>>> import numpy as np
>>> from numpy import linalg as LA
>>> np.set_printoptions(suppress=True, linewidth=200)
>>> tidy = lambda a: np.round(a, 2) + 0
>>> rng = np.random.default_rng(83611)
>>> A = np.array([[-4, -2, 3, -2, 2, -2, -3, -2, 0, 3, 3, 3, -5, -5, 4],
...     [0, 2, 1, -3, 2, 4, -1, -4, 0, 1, 4, 3, 3, 3, -1],
...     [-1, 3, 0, -3, -4, 5, 2, 0, -3, 0, -3, 2, 2, 1, -3],
...     [5, -2, -5, -2, -5, -4, -2, 3, -3, -2, 2, -1, -4, 4, -2],
...     [-2, 5, -2, 1, 3, -2, -4, 1, -3, 1, -5, -3, 5, -1, 5]]) * (rng.random((5, 15)) < 0.3)
>>> A
array([[ 0,  0,  0,  0,  0,  0,  0,  0,  0,  0,  3,  0,  0,  0,  0],
       [ 0,  0,  0, -3,  0,  0,  0, -4,  0,  0,  4,  0,  3,  0, -1],
       [ 0,  3,  0, -3,  0,  0,  0,  0,  0,  0,  0,  0,  0,  0, -3],
       [ 5,  0,  0, -2,  0,  0,  0,  0, -3,  0,  2,  0,  0,  0, -2],
       [ 0,  5,  0,  1,  3,  0, -4,  0,  0,  1,  0,  0,  5,  0,  0]])
>>> M2 = A + rng.integers(-2, 3, (5, 4)) @ rng.integers(-2, 3, (4, 15))
>>> M2
array([[  6,   4,  -2,   6,   4,  -6,   4,   4,   0,   4,   1,  -4,   2,   2,  -6],
       [  2,   8,   4,   3,   2,  -4,  -2,  -2,  -8,   2,   8,  -6,   7,   0,  -3],
       [  4,   2,   1,  -9,  -3,   0,   5,  -4,   1,  -1,  -3,   1,  -1,   5,  -2],
       [  5,   2,   6,  -2,  -6,  -4,  -2,  -4, -13,   2,   4,  -6,   2,  -2,   0],
       [  0,  12,   6,   6,   2,  -4,  -8,   0, -11,   3,   5,  -7,   9,  -2,   0]])
>>> np.abs(M2 - A).sum(axis=1)
array([56, 56, 37, 50, 58])
>>> T = np.stack([M2, 4 * M2, M2[::-1]])
>>> np.einsum("bij,cij->bc", T, T)
array([[ 1757,  7028,   956],
       [ 7028, 28112,  3824],
       [  956,  3824,  1757]])
>>> (T @ M2.T).shape
(3, 5, 5)
>>> print(T.shape)
(3, 5, 15)
>>> T.sum(axis=0)
array([[ 30,  32,  -4,  36,  22, -34,  12,  20, -11,  23,  10, -27,  19,   8, -30],
       [ 15,  42,  26,  13,   4, -24, -12, -14, -53,  12,  44, -36,  37,  -2, -15],
       [ 24,  12,   6, -54, -18,   0,  30, -24,   6,  -6, -18,   6,  -6,  30, -12],
       [ 27,  18,  34,  -7, -28, -24, -12, -22, -73,  12,  28, -36,  17, -10,  -3],
       [  6,  64,  28,  36,  14, -26, -36,   4, -55,  19,  26, -39,  47,  -8,  -6]])
>>> M2 = np.array([[4, 4, 0], [-1, 5, -3], [-4, 4, 3]])
>>> cent = np.array([[-2, -2, -3, -1, -1, -3],
...     [-2, 0, 2, -3, 3, 1],
...     [1, -2, 3, 0, 1, -3],
...     [3, 0, -1, 0, 1, -3],
...     [0, 2, -3, 1, -3, 0],
...     [-2, 1, 1, 0, -3, -1]])
>>> W0 = np.block([[M2, np.array([[5, -1, 5, 9, -6, -6], [-7, 4, -9, 8, -5, 5], [-8, -6, 5, 2, 5, 5]])], [np.zeros((6, 3)), cent]])
>>> W0
array([[ 4.,  4.,  0.,  5., -1.,  5.,  9., -6., -6.],
       [-1.,  5., -3., -7.,  4., -9.,  8., -5.,  5.],
       [-4.,  4.,  3., -8., -6.,  5.,  2.,  5.,  5.],
       [ 0.,  0.,  0., -2., -2., -3., -1., -1., -3.],
       [ 0.,  0.,  0., -2.,  0.,  2., -3.,  3.,  1.],
       [ 0.,  0.,  0.,  1., -2.,  3.,  0.,  1., -3.],
       [ 0.,  0.,  0.,  3.,  0., -1.,  0.,  1., -3.],
       [ 0.,  0.,  0.,  0.,  2., -3.,  1., -3.,  0.],
       [ 0.,  0.,  0., -2.,  1.,  1.,  0., -3., -1.]])
>>> def softmax(z):
...     e = np.exp(z - z.max(axis=-1, keepdims=True))
...     return e / e.sum(axis=-1, keepdims=True)
... 
>>> tidy(softmax(W0).sum(axis=1))
array([1., 1., 1., 1., 1., 1., 1., 1., 1.])
>>> scores = W0 @ W0.T / np.sqrt(9)
>>> tidy(softmax(scores)[4] @ W0)
array([-3.95,  3.95,  2.96, -7.92, -5.92,  4.96,  1.94,  4.97,  4.95])
>>> tidy(softmax(scores))
array([[1.  , 0.  , 0.  , 0.  , 0.  , 0.  , 0.  , 0.  , 0.  ],
       [0.  , 1.  , 0.  , 0.  , 0.  , 0.  , 0.  , 0.  , 0.  ],
       [0.  , 0.  , 1.  , 0.  , 0.  , 0.  , 0.  , 0.  , 0.  ],
       [0.  , 0.01, 0.  , 0.99, 0.  , 0.  , 0.  , 0.  , 0.  ],
       [0.  , 0.  , 0.99, 0.  , 0.01, 0.  , 0.  , 0.  , 0.  ],
       [0.96, 0.  , 0.  , 0.  , 0.  , 0.03, 0.  , 0.  , 0.  ],
       [0.65, 0.  , 0.  , 0.  , 0.  , 0.01, 0.33, 0.  , 0.  ],
       [0.  , 1.  , 0.  , 0.  , 0.  , 0.  , 0.  , 0.  , 0.  ],
       [0.34, 0.47, 0.  , 0.  , 0.  , 0.  , 0.  , 0.01, 0.17]])
>>> LA.cond(W0) > 100
np.True_
>>> tidy(np.abs(LA.svd(W0)[2][-1]))
array([0.28, 0.59, 0.34, 0.29, 0.22, 0.03, 0.44, 0.32, 0.17])
>>> LA.matrix_rank(W0, rtol=0.1)
np.int64(6)
>>> print(round(np.log10(LA.cond(W0))))
3
>>> W = np.array([[6, 1, 7],
...     [1, 2, 4],
...     [2, 5, 8],
...     [7, 9, 1],
...     [5, 3, 0],
...     [8, 1, 2],
...     [9, 9, 5],
...     [1, 2, 3],
...     [1, 3, 9]])
>>> b = np.array([0, -1, 1])
>>> H = np.maximum(W0 @ W + b, 0)
>>> H
array([[167., 109.,  33.],
       [  0.,  10.,  35.],
       [  0.,   0.,  85.],
       [  0.,   0.,   0.],
       [  0.,   0.,   6.],
       [ 19.,   0.,   0.],
       [ 11.,  18.,   0.],
       [  0.,   5.,   0.],
       [  0.,   0.,   0.]])
>>> (H > 0).astype(int)
array([[1, 1, 1],
       [0, 1, 1],
       [0, 0, 1],
       [0, 0, 0],
       [0, 0, 1],
       [1, 0, 0],
       [1, 1, 0],
       [0, 1, 0],
       [0, 0, 0]])
>>> print(tidy((H > 0).mean(axis=0)))
[0.33 0.44 0.44]
>>> cent = np.array([[-1, 1], [3, -5], [-3, 3]])
>>> H @ cent
array([[  61., -279.],
       [ -75.,   55.],
       [-255.,  255.],
       [   0.,    0.],
       [ -18.,   18.],
       [ -19.,   19.],
       [  43.,  -79.],
       [  15.,  -25.],
       [   0.,    0.]])
>>> M = np.load("x.npy")
>>> tidy(M)
array([[0.5 , 0.25, 0.  , 0.  , 0.  , 0.  , 0.25, 0.  , 0.  ],
       [0.5 , 0.5 , 0.  , 0.  , 0.  , 0.  , 0.  , 0.  , 0.  ],
       [0.5 , 0.  , 0.5 , 0.  , 0.  , 0.  , 0.  , 0.  , 0.  ],
       [0.  , 0.  , 0.  , 0.5 , 0.  , 0.5 , 0.  , 0.  , 0.  ],
       [0.25, 0.  , 0.25, 0.25, 0.25, 0.  , 0.  , 0.  , 0.  ],
       [0.33, 0.  , 0.  , 0.  , 0.  , 0.33, 0.  , 0.  , 0.33],
       [0.  , 0.  , 0.  , 0.  , 0.25, 0.25, 0.25, 0.25, 0.  ],
       [0.25, 0.  , 0.  , 0.  , 0.  , 0.  , 0.  , 0.5 , 0.25],
       [0.5 , 0.  , 0.  , 0.  , 0.  , 0.  , 0.  , 0.  , 0.5 ]])
>>> M2 = LA.inv(M)
>>> tidy(M2)
array([[ 4., -2., -2., -2.,  4.,  6., -4.,  2., -5.],
       [-4.,  4.,  2.,  2., -4., -6.,  4., -2.,  5.],
       [-4.,  2.,  4.,  2., -4., -6.,  4., -2.,  5.],
       [ 0.,  0.,  0.,  2.,  0., -3.,  0.,  0.,  2.],
       [ 0.,  0., -2., -2.,  4.,  3.,  0.,  0., -2.],
       [ 0.,  0.,  0.,  0.,  0.,  3.,  0.,  0., -2.],
       [ 0.,  0.,  2.,  2., -4., -6.,  4., -2.,  5.],
       [ 0.,  0.,  0.,  0.,  0.,  0.,  0.,  2., -1.],
       [-4.,  2.,  2.,  2., -4., -6.,  4., -2.,  7.]])
>>> tidy(LA.det(M) * LA.det(M2))
np.float64(1.0)
>>> softmax(M).sum(axis=1)
array([1., 1., 1., 1., 1., 1., 1., 1., 1.])
>>> tidy(softmax(M[0] + -2))
array([0.16, 0.13, 0.1 , 0.1 , 0.1 , 0.1 , 0.13, 0.1 , 0.1 ])
>>> scores = M @ M.T / np.sqrt(9)
>>> tidy(softmax(scores + np.triu(np.full(scores.shape, -np.inf), 1)))
array([[1.  , 0.  , 0.  , 0.  , 0.  , 0.  , 0.  , 0.  , 0.  ],
       [0.49, 0.51, 0.  , 0.  , 0.  , 0.  , 0.  , 0.  , 0.  ],
       [0.32, 0.32, 0.35, 0.  , 0.  , 0.  , 0.  , 0.  , 0.  ],
       [0.24, 0.24, 0.24, 0.28, 0.  , 0.  , 0.  , 0.  , 0.  ],
       [0.2 , 0.2 , 0.21, 0.2 , 0.21, 0.  , 0.  , 0.  , 0.  ],
       [0.17, 0.17, 0.17, 0.17, 0.16, 0.18, 0.  , 0.  , 0.  ],
       [0.14, 0.14, 0.14, 0.14, 0.14, 0.14, 0.15, 0.  , 0.  ],
       [0.12, 0.12, 0.12, 0.12, 0.12, 0.13, 0.12, 0.14, 0.  ],
       [0.11, 0.11, 0.11, 0.1 , 0.11, 0.12, 0.1 , 0.11, 0.12]])
>>> tidy(softmax(scores))
array([[0.12, 0.12, 0.11, 0.1 , 0.11, 0.11, 0.11, 0.11, 0.11],
       [0.12, 0.12, 0.11, 0.1 , 0.11, 0.11, 0.1 , 0.11, 0.11],
       [0.11, 0.11, 0.12, 0.1 , 0.11, 0.11, 0.1 , 0.11, 0.11],
       [0.11, 0.11, 0.11, 0.13, 0.11, 0.11, 0.11, 0.11, 0.11],
       [0.11, 0.11, 0.12, 0.11, 0.12, 0.11, 0.11, 0.11, 0.11],
       [0.11, 0.11, 0.11, 0.11, 0.11, 0.12, 0.11, 0.11, 0.12],
       [0.11, 0.11, 0.11, 0.11, 0.11, 0.11, 0.12, 0.11, 0.11],
       [0.11, 0.11, 0.11, 0.11, 0.11, 0.11, 0.11, 0.12, 0.11],
       [0.11, 0.11, 0.11, 0.1 , 0.11, 0.12, 0.1 , 0.11, 0.12]])
>>> J = np.load("arr.npy")
>>> tidy(J)
array([[ 1.18, -0.5 , -0.36,  0.31,  0.12,  0.14, -0.46, -0.33,  0.1 , -0.21,  0.24,  0.13],
       [-0.5 ,  0.86,  0.45, -0.15, -0.19, -0.06, -0.3 , -0.19, -0.2 ,  0.1 , -0.09,  0.03],
       [-0.36,  0.45,  1.47, -0.21, -0.23, -0.31,  0.08, -0.38, -0.63,  0.55, -0.4 , -0.28],
       [ 0.31, -0.15, -0.21,  1.45, -0.12,  0.07, -0.04, -0.55,  0.15,  0.03,  0.12, -0.04],
       [ 0.12, -0.19, -0.23, -0.12,  1.49,  0.05, -0.39,  0.58,  0.03, -0.28, -0.07, -0.19],
       [ 0.14, -0.06, -0.31,  0.07,  0.05,  1.27,  0.36,  0.18,  0.29, -0.22,  0.03, -0.13],
       [-0.46, -0.3 ,  0.08, -0.04, -0.39,  0.36,  1.32, -0.25,  0.22, -0.17,  0.14,  0.18],
       [-0.33, -0.19, -0.38, -0.55,  0.58,  0.18, -0.25,  1.69, -0.43, -0.27, -0.3 , -0.35],
       [ 0.1 , -0.2 , -0.63,  0.15,  0.03,  0.29,  0.22, -0.43,  0.85, -0.06,  0.  , -0.16],
       [-0.21,  0.1 ,  0.55,  0.03, -0.28, -0.22, -0.17, -0.27, -0.06,  1.23, -0.03,  0.09],
       [ 0.24, -0.09, -0.4 ,  0.12, -0.07,  0.03,  0.14, -0.3 ,  0.  , -0.03,  1.34,  0.46],
       [ 0.13,  0.03, -0.28, -0.04, -0.19, -0.13,  0.18, -0.35, -0.16,  0.09,  0.46,  1.84]])
>>> labels = rng.permutation(12)
>>> labels
array([11,  8,  5,  6,  3,  4,  1,  9,  7,  0, 10,  2])
>>> M2 = J[labels][:, labels]
>>> tidy(np.trace(M2))
np.float64(16.0)
>>> tidy(LA.det(M2)), tidy(LA.det(J[labels]))
(np.float64(0.0), np.float64(0.0))
